>>> import numpy as np
>>> import numpy.linalg as la
>>> np.set_printoptions(suppress=True, linewidth=200)
>>> feats = np.load("w.npy")
>>> feats
array([[  1.05,  -6.15,   1.04, -10.11,   0.57,  10.23,  -7.13,  -0.92,  -3.24],
       [ -7.08, -22.59,  18.41,  -0.58,  -0.63, -10.15,   9.98,   4.99, -18.64],
       [ 23.72,  -4.74, -26.46, -24.17,  13.23, -18.11,   6.62,   0.34,  24.38],
       [ -1.8 ,  17.64,  -5.62,   2.87,  -1.58,  30.22, -21.54, -10.41,  -4.5 ],
       [ -6.41,   7.18,   4.48,  -7.95,  -6.34,  38.31, -25.75,  -4.11,  -2.3 ],
       [ 19.21,  -6.12, -21.99,  -4.51,  18.7 , -19.16,   8.57, -13.4 , -13.62],
       [  8.3 ,   9.38, -13.75,  -4.83,   1.4 , -12.  ,   6.07,   4.51,  25.82],
       [-12.06,  -5.82,  17.29,  19.39,  -2.52,  -3.56,   6.38,  -2.5 , -28.2 ],
       [ -0.17, -15.91,   6.64,   0.68,   2.57, -20.68,  15.29,   3.95, -10.8 ],
       [ 25.77,   0.32, -31.36, -14.52,  19.61,  -9.97,   0.22, -13.35,   3.14],
       [  3.91, -25.71,   6.54, -22.74,   5.58,  12.78,  -8.83,  -2.93, -17.18],
       [-19.53,  -8.27,  26.96,   6.07, -15.37,  -4.09,   8.33,  17.87,   5.4 ],
       [  6.37,  -2.03,  -6.21,  -2.62,   3.72, -13.09,   7.85,   1.39,   6.63],
       [  8.77,   7.12, -12.03,   8.54,   5.22, -27.77,  17.23,   1.38,  11.38],
       [ -0.71, -25.39,  12.15, -23.08,  -0.42,   8.97,  -5.06,   4.74,  -6.13],
       [ 12.73,  17.11, -22.22,  14.69,   9.18, -19.02,   9.82,  -9.85,   3.53],
       [ -8.08,   4.88,   7.7 ,  -1.23, -10.12,   9.8 ,  -4.34,   8.78,  14.09],
       [ -5.82,  22.57,  -0.91,   9.4 , -11.54,  -2.02,   2.12,  11.14,  33.67],
       [ -5.6 ,  10.04,   2.44, -10.09,  -8.92,  33.23, -22.48,   1.61,  12.5 ],
       [ -0.02,  -6.8 ,   3.48, -14.29,  -2.29,  12.84,  -8.5 ,   3.33,   4.28],
       [ 11.98,  -2.12, -14.02, -10.68,   9.51,   1.74,  -4.08,  -7.88,  -1.98],
       [  4.22,  15.49, -11.42,   6.02,  -1.02, -10.07,   5.86,   3.13,  20.53],
       [-23.58,   0.59,  28.34,  11.36, -20.08,   8.37,   0.25,  16.12,   6.29],
       [ 17.18,  -0.11, -20.66, -17.45,   9.88,  -4.63,  -1.01,  -4.  ,  14.39],
       [ -8.55,  15.12,   4.53,  -0.58, -10.49,  25.29, -15.78,   2.99,  13.83],
       [  3.5 ,  19.58, -13.34,   3.13,   1.04,  14.28, -11.72,  -6.92,   7.95],
       [  1.4 ,  -3.64,  -0.5 ,  12.74,   1.65, -35.64,  25.53,   6.34,   4.84],
       [ 11.17,   1.77, -13.99,  -9.26,   5.41,  -7.82,   2.58,  -0.27,  14.93],
       [  9.69,  -6.23,  -9.62, -11.29,  12.18,  23.61, -18.56, -18.82, -26.82],
       [-12.89,   4.34,  13.53,   3.72, -11.28,  12.28,  -6.05,   8.18,   6.92],
       [  4.99,   1.99,  -6.62, -10.62,   1.6 ,  11.96,  -9.98,  -2.94,   5.09],
       [-25.22,  -0.92,  31.1 ,   9.67, -18.72,  26.52, -11.71,   8.55,  -9.06],
       [ -9.27,  17.15,   3.94,  20.72,  -6.92,   2.71,   0.13,  -0.05,  -0.69],
       [ -9.76,  -8.73,  16.68,  -0.99, -10.17, -10.59,  10.83,  16.26,  12.54],
       [ 20.74, -11.73, -20.11, -20.92,  15.99,  -5.98,  -1.22,  -9.42,  -3.13],
       [  5.36,  -5.24,  -5.23,  -1.07,  10.07,   7.79,  -6.96, -13.62, -24.2 ],
       [-13.78, -15.63,  24.28,   5.31,  -9.17, -16.01,  15.75,  15.01,  -2.22],
       [-17.4 ,   4.43,  19.11,  13.44, -13.46,   4.11,   1.47,   9.28,   2.4 ],
       [ -6.32,  -2.36,   9.08,  -4.71,  -6.27,  10.94,  -6.47,   4.79,   2.33],
       [ -9.11,  20.3 ,   2.47,   8.11, -10.94,  18.73, -11.31,   3.23,  13.79],
       [ -7.38,   3.16,   7.42,  12.1 ,  -5.3 ,  -8.85,   8.16,   5.09,   1.64]])
>>> U, s, Vh = la.svd(feats)
>>> s.round(2)
array([156.12, 130.23, 110.93,  77.36,   2.36,   2.  ,   1.75,   1.38,   1.31])
>>> B = U[:, :4] @ np.diag(s[:4]) @ Vh[:4]
>>> la.matrix_rank(feats, rtol=0.05)
np.int64(4)
>>> la.matrix_rank(B)
np.int64(4)
>>> B = np.c_[feats[:, :3] @ np.array([[3, 3, 0], [1, 0, 1], [2, 1, 1]]), np.array([0, 1, 1, -2, 1, 2, -2, 2, 2, -1, 0, -1, 1, -2, 0, 1, 1, -2, -1, 2, 2, 2, -2, -2, 2, -1, 1, 0, 2, 2, 2, -2, 1, -2, 0, -1, -2, 2, 2, -2, 2])]
>>> B.round(2)
array([[ -0.92,   4.19,  -5.11,   0.  ],
       [ -7.01,  -2.83,  -4.18,   1.  ],
       [ 13.5 ,  44.7 , -31.2 ,   1.  ],
       [  1.  , -11.02,  12.02,  -2.  ],
       [ -3.09, -14.75,  11.66,   1.  ],
       [  7.53,  35.64, -28.11,   2.  ],
       [  6.78,  11.15,  -4.37,  -2.  ],
       [ -7.42, -18.89,  11.47,   2.  ],
       [ -3.14,   6.13,  -9.27,   2.  ],
       [ 14.91,  45.95, -31.04,  -1.  ],
       [ -0.9 ,  18.27, -19.17,   0.  ],
       [-12.94, -31.63,  18.69,  -1.  ],
       [  4.66,  12.9 ,  -8.24,   1.  ],
       [  9.37,  14.28,  -4.91,  -2.  ],
       [ -3.22,  10.02, -13.24,   0.  ],
       [ 10.86,  15.97,  -5.11,   1.  ],
       [ -3.96, -16.54,  12.58,   1.  ],
       [  3.29, -18.37,  21.66,  -2.  ],
       [ -1.88, -14.36,  12.48,  -1.  ],
       [  0.1 ,   3.42,  -3.32,   2.  ],
       [  5.78,  21.92, -16.14,   2.  ],
       [  5.31,   1.24,   4.07,   2.  ],
       [-13.47, -42.4 ,  28.93,  -2.  ],
       [ 10.11,  30.88, -20.77,  -2.  ],
       [ -1.47, -21.12,  19.65,   2.  ],
       [  3.4 ,  -2.84,   6.24,  -1.  ],
       [ -0.44,   3.7 ,  -4.14,   1.  ],
       [  7.3 ,  19.52, -12.22,   0.  ],
       [  3.6 ,  19.45, -15.85,   2.  ],
       [ -7.27, -25.14,  17.87,   2.  ],
       [  3.72,   8.35,  -4.63,   2.  ],
       [-14.38, -44.56,  30.18,  -2.  ],
       [ -2.78, -23.87,  21.09,   1.  ],
       [ -4.65, -12.6 ,   7.95,  -2.  ],
       [ 10.27,  42.11, -31.84,   0.  ],
       [  0.38,  10.85, -10.47,  -1.  ],
       [ -8.41, -17.06,   8.65,  -2.  ],
       [ -9.55, -33.09,  23.54,   2.  ],
       [ -3.16,  -9.88,   6.72,   2.  ],
       [ -2.09, -24.86,  22.77,  -2.  ],
       [ -4.14, -14.72,  10.58,   2.  ]])
>>> np.round(la.norm(la.qr(feats)[0].T @ B, axis=0) ** 2 / ((B ** 2).sum(axis=0) + 1e-12), 2)
array([1.  , 1.  , 1.  , 0.15])
>>> cov = np.cov(B, rowvar=False)
>>> np.round(la.eigvalsh(cov)[::-1], 2) + 0
array([851.47,  23.05,   2.44,   0.  ])
>>> cov.shape
(4, 4)
>>> round(np.corrcoef(B[:, 3], B[:, 2])[0, 1], 2)
np.float64(-0.16)
>>> np.round(np.polyfit(B[:, 3], B[:, 2], 1), 2)
array([-1.75,  1.  ])
>>> cov.round(2)
array([[  52.38,  145.89,  -93.51,    0.28],
       [ 145.89,  530.7 , -384.81,    4.79],
       [ -93.51, -384.81,  291.3 ,   -4.5 ],
       [   0.28,    4.79,   -4.5 ,    2.58]])
>>> T = np.stack([feats, -3 * feats, feats[::-1]])
>>> (T @ feats.T).shape
(3, 41, 41)
>>> la.matrix_rank(T.reshape(3, -1))
np.int64(2)
>>> la.matrix_rank(T)
array([9, 9, 9])
>>> Xc = feats - feats.mean(axis=0)
>>> U, s, Vh = la.svd(Xc, full_matrices=False)
>>> np.round(np.abs(Vh[-1]), 2)
array([0.11, 0.08, 0.03, 0.04, 0.33, 0.56, 0.68, 0.31, 0.04])
>>> np.round(Vh[0] * np.sign(Vh[0, np.abs(Vh[0]).argmax()]), 2)
array([-0.49,  0.04,  0.57,  0.21, -0.37,  0.41, -0.17,  0.21, -0.06])
>>> round((s ** 2).sum() ** 2 / (s ** 4).sum(), 2)
np.float64(3.3)
>>> np.abs(Vh[0]).argmax()
np.int64(2)
>>> np.abs(U[:, 0]).argmax()
np.int64(31)
>>> s.round(2)
array([155.92, 129.95, 110.27,  75.54,   2.36,   1.99,   1.72,   1.38,   1.19])
>>> np.round(s ** 2 / (s ** 2).sum(), 2) + 0
array([0.41, 0.29, 0.21, 0.1 , 0.  , 0.  , 0.  , 0.  , 0.  ])
>>> la.matrix_rank(Xc)
np.int64(9)
>>> m1 = np.loadtxt("test4.csv", delimiter=",")
>>> m1
array([[ 7., 10., 12.,  2., 14.,  8.,  4.,  4., 10., 12., 16.],
       [10., 28., 30.,  5., 35., 20., 10., 10., 25., 30., 40.],
       [12., 30., 39.,  6., 42., 24., 12., 12., 30., 36., 48.],
       [ 2.,  5.,  6.,  4.,  7.,  4.,  2.,  2.,  5.,  6.,  8.],
       [14., 35., 42.,  7., 52., 28., 14., 14., 35., 42., 56.],
       [ 8., 20., 24.,  4., 28., 19.,  8.,  8., 20., 24., 32.],
       [ 4., 10., 12.,  2., 14.,  8.,  7.,  4., 10., 12., 16.],
       [ 4., 10., 12.,  2., 14.,  8.,  4.,  7., 10., 12., 16.],
       [10., 25., 30.,  5., 35., 20., 10., 10., 28., 30., 40.],
       [12., 30., 36.,  6., 42., 24., 12., 12., 30., 39., 48.],
       [16., 40., 48.,  8., 56., 32., 16., 16., 40., 48., 67.]])
>>> vec = np.array([2, -1, 1, -2, 2, -2, -3, 2, 2, -1, 0])
>>> y = m1 @ vec
>>> y
array([28., 52., 69.,  5., 83., 38., 13., 28., 61., 63., 88.])
>>> np.round(la.solve(m1.T, m1[5]), 2) + 0
array([0., 0., 0., 0., 0., 1., 0., 0., 0., 0., 0.])
>>> np.round(la.solve(m1, m1[:, 8]), 2) + 0
array([0., 0., 0., 0., 0., 0., 0., 0., 1., 0., 0.])
>>> np.round(la.solve(m1, y), 2) + 0
array([ 2., -1.,  1., -2.,  2., -2., -3.,  2.,  2., -1.,  0.])
